$ python -q
>>> import numpy as np
>>> np.set_printoptions(precision=1, suppress=True, linewidth=120, legacy="1.25")
>>> Y = np.array([[-3, 2, 3, 2]])
>>> arr = Y.T @ Y
>>> arr
array([[ 9, -6, -9, -6],
       [-6,  4,  6,  4],
       [-9,  6,  9,  6],
       [-6,  4,  6,  4]])
>>> vals, V = np.linalg.eigh(arr)
>>> np.linalg.eigvalsh(arr + 2 * np.eye(4))
array([ 2.,  2.,  2., 28.])
>>> np.abs(V[:, -1]).round(6).argmax()
0
>>> np.round(vals.sum(), 1), np.trace(arr)
(26.0, 26)
>>> V @ np.diag(vals) @ V.T
array([[ 9., -6., -9., -6.],
       [-6.,  4.,  6.,  4.],
       [-9.,  6.,  9.,  6.],
       [-6.,  4.,  6.,  4.]])
>>> np.round(V.T @ arr @ V, 1) + 0
array([[ 0.,  0.,  0.,  0.],
       [ 0.,  0.,  0.,  0.],
       [ 0.,  0.,  0.,  0.],
       [ 0.,  0.,  0., 26.]])
>>> np.unique(vals.round(6) + 0, return_counts=True)[1]
array([3, 1])
>>> np.round(np.linalg.svd(arr, compute_uv=False), 1) + 0
array([26.,  0.,  0.,  0.])
>>> A = np.load("test16.npy")
>>> A
array([[  2.2,   1. ,   7.2],
       [ -4.2,  -6.5,   7.2],
       [  5.1,  -0.5,  -6.8],
       [ -0.8,   1.6,   3.7],
       [ -4. ,  -4.1,  -0.7],
       [ -5.1,  -0.7,   0.2],
       [ -0.6,   4.6,  -2.3],
       [  0.8,   5.8,   0.8],
       [  0.4,  -2. ,   2.5],
       [  7. ,  -1. ,   0.5],
       [ -4.3,   4.4,   5.3],
       [  6. ,   7.2,   3.9],
       [  1.2,  -6.7,   2.7],
       [  6. ,   4.8,   8.1],
       [  1.5,   0.8, -14.8],
       [ -3.1,   3.9,   4.3],
       [ -4.8, -11.3,   3.5],
       [  0.8,  -2.6,  -4. ],
       [  3.5,  -1.2,  -0.3],
       [ -3.8,   3.6,  -0.1],
       [  4.4,   4.1,  -4.6],
       [  9.3,  -0.9,   2.8],
       [  1.3, -14. ,   5. ],
       [ -1.4,  -1.9,  -6.5]])
>>> cen = (A - A.mean(axis=0)) / A.std(axis=0)
>>> np.argwhere(np.abs(cen) > 2)
array([[14,  2],
       [16,  1],
       [21,  0],
       [22,  1]])
>>> b = np.linalg.lstsq(np.delete(cen, 1, axis=1), cen[:, 1])[0]
>>> np.abs(b).argmax()
0
>>> b
array([ 0.2, -0.1])
>>> P = A @ np.linalg.solve(A.T @ A, A.T)
>>> np.round(np.linalg.eigvalsh(P), 1) + 0
array([0., 0., 0., 0., 0., 0., 0., 0., 0., 0., 0., 0., 0., 0., 0., 0., 0., 0., 0., 0., 0., 1., 1., 1.])
>>> P @ A[:, 0]
array([ 2.2, -4.2,  5.1, -0.8, -4. , -5.1, -0.6,  0.8,  0.4,  7. , -4.3,  6. ,  1.2,  6. ,  1.5, -3.1, -4.8,  0.8,
        3.5, -3.8,  4.4,  9.3,  1.3, -1.4])
>>> np.linalg.matrix_rank(np.eye(24) - P)
21
>>> np.round(np.trace(P), 1)
3.0
>>> Y = A / np.linalg.norm(A, axis=1, keepdims=True)
>>> cov = Y @ Y.T
>>> np.linalg.norm(Y, axis=1)
array([1., 1., 1., 1., 1., 1., 1., 1., 1., 1., 1., 1., 1., 1., 1., 1., 1., 1., 1., 1., 1., 1., 1., 1.])
>>> Y = np.array([[-2, 0, 0], [-1, 0, -2], [-2, 1, -2]])
>>> E = np.tril(Y)
>>> E
array([[-2,  0,  0],
       [-1,  0,  0],
       [-2,  1, -2]])
>>> np.round(np.linalg.norm(E, 2), 1)
3.4
>>> round(np.linalg.norm(E[1], 1), 1), np.round(np.linalg.norm(E[1], np.inf), 1)
(1.0, 1.0)
>>> np.round(np.linalg.norm(E) ** 2 / np.linalg.norm(E, 2) ** 2, 1)
1.2
>>> np.linalg.norm(E, axis=1).argmax()
2
>>> np.linalg.norm(E, axis=1)
array([2., 1., 3.])
>>> r = np.linalg.matrix_rank(E)
>>> r
2
>>> N = np.linalg.svd(E)[2][r:].T
>>> np.linalg.matrix_rank(E.T @ E), np.linalg.matrix_rank(E @ E.T)
(2, 2)
>>> [int(np.linalg.matrix_rank(E[:i])) for i in range(1, len(E) + 1)]
[1, 1, 2]
>>> np.einsum("ij,ji->", E, E)
8
>>> np.round(np.linalg.det(E[::-1]), 1)
0.0
>>> np.einsum("ii->", E)
-4
>>> np.kron(np.eye(2, dtype=int), E)
array([[-2,  0,  0,  0,  0,  0],
       [-1,  0,  0,  0,  0,  0],
       [-2,  1, -2,  0,  0,  0],
       [ 0,  0,  0, -2,  0,  0],
       [ 0,  0,  0, -1,  0,  0],
       [ 0,  0,  0, -2,  1, -2]])
>>> np.poly(E)
array([1., 4., 4., 0.])
>>> cov = E.T @ E
>>> np.round(np.linalg.svd(E, compute_uv=False) ** 2, 1) + 0
array([11.9,  2.1,  0. ])
>>> np.diag(cov)
array([9, 1, 4])
>>> np.linalg.matrix_rank(cov)
2
>>> np.linalg.matrix_rank(E, rtol=0.1)
2
>>> np.argsort(-np.linalg.norm(E, axis=0).round(6), kind="stable")[:3]
array([0, 2, 1])
>>> np.round(np.linalg.norm(E, 2) / np.linalg.norm(E), 1)
0.9
>>> np.linalg.cond(E) > 100
True
>>> data = np.array([[-0.6, 0.0, 1.4],
...     [-0.7, -0.9, 1.9],
...     [-3.0, 4.5, 1.4],
...     [0.0, -2.4, 0.4],
...     [3.5, -10.7, 3.5],
...     [2.9, -9.1, 3.5],
...     [4.3, -9.6, 3.2],
...     [-1.9, 3.8, 1.6],
...     [4.0, -11.1, 3.0],
...     [3.9, -9.1, 2.6],
...     [3.5, -11.3, 4.2],
...     [-1.8, 0.6, 2.6]])
>>> u = np.array([1, 4, -1])
>>> np.polyval(u, data[11])
array([-5. ,  1.8, 16.2])
>>> np.cross(data[11, :3], data[10, :3])
array([31.9, 16.7, 18.2])
>>> feats = np.load("block12.npy")
>>> feats
array([[-1.4,  1.2,  2.3],
       [ 2.5, -1.4, -0.8],
       [-0.1, -3. ,  0.4],
       [ 1. , -2.7,  0.7],
       [-1.7,  1.3,  2.1],
       [ 0. , -0.2,  3. ],
       [ 1. , -1.3,  2.5],
       [ 1.8,  1.4, -1.9],
       [-1. ,  2.8, -0.6],
       [-1. , -2. , -2. ],
       [ 1.7, -1.9, -1.6],
       [ 2.4, -1. , -1.5],
       [-1.2, -1.4,  2.4],
       [-2.2,  1.2,  1.7]])
>>> Y = feats / np.linalg.norm(feats, axis=1, keepdims=True)
>>> cov = Y @ Y.T
>>> round(np.degrees(np.arccos(np.clip(cov[7, 1], -1, 1))), 1)
62.6
>>> cov[7]
array([-0.6,  0.5, -0.6, -0.4, -0.6, -0.7, -0.5,  1. ,  0.4, -0.1,  0.4,  0.6, -1. , -0.6])
>>> np.argwhere(np.triu(np.abs(cov) > 0.95, 1))
array([[ 0,  4],
       [ 1, 11],
       [ 3,  8],
       [ 4, 10],
       [ 4, 13],
       [ 7, 12],
       [10, 13],
       [11, 13]])
>>> Y = np.c_[feats[:, :2] @ np.array([[0, 2], [2, 0]]), np.array([-8, -5, -5, -2, 7, -7, -1, 8, -3, -4, 8, 3, 3, 8])]
>>> Y
array([[ 2.4, -2.8, -8. ],
       [-2.8,  5. , -5. ],
       [-6. , -0.2, -5. ],
       [-5.4,  2. , -2. ],
       [ 2.6, -3.4,  7. ],
       [-0.4,  0. , -7. ],
       [-2.6,  2. , -1. ],
       [ 2.8,  3.6,  8. ],
       [ 5.6, -2. , -3. ],
       [-4. , -2. , -4. ],
       [-3.8,  3.4,  8. ],
       [-2. ,  4.8,  3. ],
       [-2.8, -2.4,  3. ],
       [ 2.4, -4.4,  8. ]])
>>> np.linalg.norm(np.linalg.qr(feats)[0].T @ Y, axis=0) ** 2 / ((Y ** 2).sum(axis=0) + 1e-12)
array([1. , 1. , 0.1])
>>> Z = data[[11, 0]].astype(float)
>>> for _ in range(6):
...     z = np.linalg.norm(data[:, None] - Z, axis=-1).argmin(axis=1)
...     Z = np.array([data[z == j].mean(axis=0) for j in range(2)])
... 
>>> z
array([0, 0, 0, 0, 1, 1, 1, 0, 1, 1, 1, 0])
>>> np.bincount(z)
array([6, 6])
>>> M = np.load("run15.npy")
>>> M
array([[ -8.5, -16.4,   7.8],
       [ 10.7, -16.3,  -4.4],
       [ -0.5,  20. ,   1.1],
       [  9.6, -11.4, -13.3],
       [  3.9,  11.8, -15.7],
       [ 15.3,   4.8, -11.9],
       [-15.5,   0. , -12.6],
       [ -7.9,  -0.1,  18.4],
       [  3.4,   7.7,  18.2],
       [-10.2,   9.8, -14.2],
       [  5.1, -16.6,  10. ],
       [ -9.8,  -5.2,  16.7],
       [  8.3,  17.5,   4.8],
       [-18.1,   2.6,  -8. ],
       [-16.7,  10.4,  -3.5],
       [ 14.1,   9.9, -10.2],
       [ 11.5,  15. ,   6.6],
       [-15.2,  -3.5, -12.6]])
>>> Y = M / np.linalg.norm(M, axis=1, keepdims=True)
>>> cov = Y @ Y.T
>>> np.linalg.norm(Y, axis=1)
array([1., 1., 1., 1., 1., 1., 1., 1., 1., 1., 1., 1., 1., 1., 1., 1., 1., 1.])
>>> (cov - 2 * np.eye(18)).round(6).argmax(axis=1)
array([10,  3, 12,  1, 15, 15, 17, 11,  7,  6,  0,  7, 16,  6, 13,  5, 12,  6])
>>> cov[13].round(1) + 0
array([ 0.1, -0.5,  0.1, -0.2,  0.2, -0.4,  1. ,  0. , -0.5,  0.8, -0.5,  0.1, -0.4,  1. ,  0.9, -0.4, -0.6,  0.9])
>>> round(float(np.degrees(np.arccos(np.clip(cov[13, 17], -1, 1)))), 1)
23.6
>>> cov = np.cov(M, rowvar=False)
>>> np.median(M, axis=0)
array([ 1.4,  3.7, -4. ])
>>> M.std(axis=0)
array([11.3, 11.4, 11.6])
>>> round(float(np.corrcoef(M[:, 2], M[:, 1])[0, 1]), 1)
-0.1
>>> np.polyfit(M[:, 2], M[:, 1], 1)
array([-0.1,  2.1])
>>> np.argwhere(np.triu(np.abs(np.corrcoef(M.T)) > 0.8, 1))
array([], shape=(0, 2), dtype=int64)
>>> cov.shape
(3, 3)
>>> Z = M[[6, 4]].astype(float)
>>> for _ in range(3):
...     z = np.linalg.norm(M[:, None] - Z, axis=-1).argmin(axis=1)
...     Z = np.array([M[z == j].mean(axis=0) for j in range(2)])
... 
>>> z
array([0, 1, 1, 1, 1, 1, 0, 0, 1, 0, 0, 0, 1, 0, 0, 1, 1, 0])
>>> np.bincount(z)
array([9, 9])
>>> Z
array([[-10.8,  -2.1,   0.2],
       [  8.5,   6.6,  -2.8]])
>>> np.abs(Z[1] - Z[0]).argmax()
0
>>> W0 = np.load("x.npy")
>>> W0
array([[ 1, -2,  4, -8],
       [ 1, -1,  1, -1],
       [ 1,  0,  0,  0]])
>>> cen = feats - feats.mean(axis=0)
>>> U, sigma, Vh = np.linalg.svd(cen, full_matrices=False)
>>> np.searchsorted(np.cumsum(sigma ** 2) / (sigma ** 2).sum(), 0.9) + 1
3
>>> Vh[0] * np.sign(Vh[0, np.abs(Vh[0]).argmax()])
array([-0.6,  0.5,  0.6])
>>> np.round(cen.mean(axis=0), 1) + 0
array([0., 0., 0.])
>>> sigma
array([8.2, 6.1, 3.8])
>>> np.abs(U[:, 0]).argmax()
4
>>> sigma ** 2 / (sigma ** 2).sum()
array([0.6, 0.3, 0.1])
>>> round(float((sigma ** 2).sum() ** 2 / (sigma ** 4).sum()), 1)
2.3
>>> rng = np.random.default_rng(40863)
>>> Y = W0 + rng.integers(-2, 3, (3, 1)) @ rng.integers(-2, 3, (1, 4))
>>> Y
array([[ 1, -2,  4, -8],
       [ 1, -1, -1,  0],
       [ 1,  0,  0,  0]])
>>> np.linalg.svd(Y - W0, compute_uv=False)
array([2.2, 0. , 0. ])
>>> np.abs(Y - W0).sum(axis=1)
array([0, 3, 0])
>>> Y.reshape(2, -1)
array([[ 1, -2,  4, -8,  1, -1],
       [-1,  0,  1,  0,  0,  0]])
>>> Y.ravel(order="F")
array([ 1,  1,  1, -2, -1,  0,  4, -1,  0, -8,  0,  0])
>>> T = Y.reshape(3, 2, -1)
>>> np.einsum("ihd,ihd->ih", T, T)
array([[ 5, 80],
       [ 2,  1],
       [ 1,  0]])
>>> T.sum(axis=1)
array([[  5, -10],
       [  0,  -1],
       [  1,   0]])
>>> T[:, 0]
array([[ 1, -2],
       [ 1, -1],
       [ 1,  0]])
>>> vec = np.array([3, 1, -2, -3])
>>> h1 = np.maximum(W0 @ vec, 0)
>>> np.maximum(W0 @ (3 * vec), 0)
array([51,  9,  9])
>>> W0.T @ h1
array([  23,  -37,   71, -139])
>>> m1 = np.array([[-1, -2, 0, 0], [-2, -1, -2, 0], [0, -2, -1, -2], [0, 0, -2, -1]])
>>> m1
array([[-1, -2,  0,  0],
       [-2, -1, -2,  0],
       [ 0, -2, -1, -2],
       [ 0,  0, -2, -1]])
>>> vals, V = np.linalg.eig(m1)
>>> vals
array([-4.2, -2.2,  2.2,  0.2])
>>> np.sort(np.linalg.eigvals(m1 @ m1))
array([ 0.1,  5. ,  5. , 17.9])
>>> np.sort(np.linalg.eigvals(m1.T))
array([-4.2, -2.2,  0.2,  2.2])
>>> np.round(m1 @ V[:, 0] - vals[0] * V[:, 0], 1) + 0
array([0., 0., 0., 0.])
>>> U, sigma, Vh = np.linalg.svd(m1, full_matrices=False)
>>> sigma
array([4.2, 2.2, 2.2, 0.2])
>>> np.abs(Vh[0])
array([0.4, 0.6, 0.6, 0.4])
>>> np.round(Vh @ Vh.T, 1) + 0
array([[1., 0., 0., 0.],
       [0., 1., 0., 0.],
       [0., 0., 1., 0.],
       [0., 0., 0., 1.]])
>>> np.cumsum(sigma ** 2) / np.sum(sigma ** 2)
array([0.6, 0.8, 1. , 1. ])
>>> np.allclose(U * sigma @ Vh, m1)
True
>>> vals, V = np.linalg.eigh(m1)
>>> np.round(V.T @ m1 @ V, 1) + 0
array([[-4.2,  0. ,  0. ,  0. ],
       [ 0. , -2.2,  0. ,  0. ],
       [ 0. ,  0. ,  0.2,  0. ],
       [ 0. ,  0. ,  0. ,  2.2]])
>>> np.unique(vals.round(6) + 0, return_counts=True)[1]
array([1, 1, 1, 1])
>>> np.linalg.eigvalsh(m1 + -1 * np.eye(4))
array([-5.2, -3.2, -0.8,  1.2])
>>> np.round(V.T @ V, 1) + 0
array([[1., 0., 0., 0.],
       [0., 1., 0., 0.],
       [0., 0., 1., 0.],
       [0., 0., 0., 1.]])
>>> assert m1 == m1.T
Traceback (most recent call last):
  File "<python-input-137>", line 1, in <module>
    assert m1 == m1.T
           ^^^^^^^^^^
ValueError: The truth value of an array with more than one element is ambiguous. Use a.any() or a.all()
>>> np.linalg.determinant(m1)
Traceback (most recent call last):
  File "<python-input-138>", line 1, in <module>
    np.linalg.determinant(m1)
    ^^^^^^^^^^^^^^^^^^^^^
AttributeError: module 'numpy.linalg' has no attribute 'determinant'
>>> np.sort(np.abs(np.linalg.eigvals(m1)))
array([0.2, 2.2, 2.2, 4.2])
>>> np.allclose(m1 @ m1.T, m1.T @ m1)
True
>>> (m1 + m1.T) / 2
array([[-1., -2.,  0.,  0.],
       [-2., -1., -2.,  0.],
       [ 0., -2., -1., -2.],
       [ 0.,  0., -2., -1.]])
>>> (m1 - m1.T) / 2
array([[0., 0., 0., 0.],
       [0., 0., 0., 0.],
       [0., 0., 0., 0.],
       [0., 0., 0., 0.]])
>>> np.linalg.matrix_power(m1, 4)
array([[ 57,  72,  72,  32],
       [ 72, 129, 104,  72],
       [ 72, 104, 129,  72],
       [ 32,  72,  72,  57]])
